% ipython --no-banner

In [1]: import numpy as np

In [2]: np.set_printoptions(suppress=True, linewidth=140)

In [3]: A = np.array([[1, 1, 2, 1], [0, 1, 2, 0], [1, 0, 1, 0], [0, 2, 2, 0]])

In [4]: A
Out[4]: 
array([[1, 1, 2, 1],
       [0, 1, 2, 0],
       [1, 0, 1, 0],
       [0, 2, 2, 0]])

In [5]: t3 = np.stack([A, -3 * A, A[::-1]])

In [6]: np.einsum("bij,cij->bc", t3, t3)
Out[6]: 
array([[ 22, -66,  16],
       [-66, 198, -48],
       [ 16, -48,  22]])

In [7]: print(np.linalg.matrix_rank(t3.reshape(3, -1)))
2

In [8]: t3.shape
Out[8]: (3, 4, 4)

In [9]: print((t3 @ A.T).shape)
(3, 4, 4)

In [10]: print(np.round(np.linalg.det(t3), 2))
[  -2. -162.   -2.]

In [11]: Y = A[0, 0] * A[1:] - np.outer(A[1:, 0], A[0])

In [12]: Y
Out[12]: 
array([[ 0,  1,  2,  0],
       [ 0, -1, -1, -1],
       [ 0,  2,  2,  0]])

In [13]: A[:, 0] / A[0, 0]
Out[13]: array([1., 0., 1., 0.])

In [14]: np.linalg.matrix_rank(Y), np.linalg.matrix_rank(A)
Out[14]: (np.int64(3), np.int64(4))

In [15]: np.flatnonzero(~Y.round(6).any(axis=1))
Out[15]: array([], dtype=int64)

In [16]: u, r1 = Y[0], Y[1]

In [17]: u @ u
Out[17]: np.int64(5)

In [18]: p = (u @ r1) / (u @ u) * u

In [19]: np.outer(u, r1)
Out[19]: 
array([[ 0,  0,  0,  0],
       [ 0, -1, -1, -1],
       [ 0, -2, -2, -2],
       [ 0,  0,  0,  0]])

In [20]: np.round((r1 - p) @ u, 2)
Out[20]: np.float64(-0.0)

In [21]: p
Out[21]: array([-0. , -0.6, -1.2, -0. ])
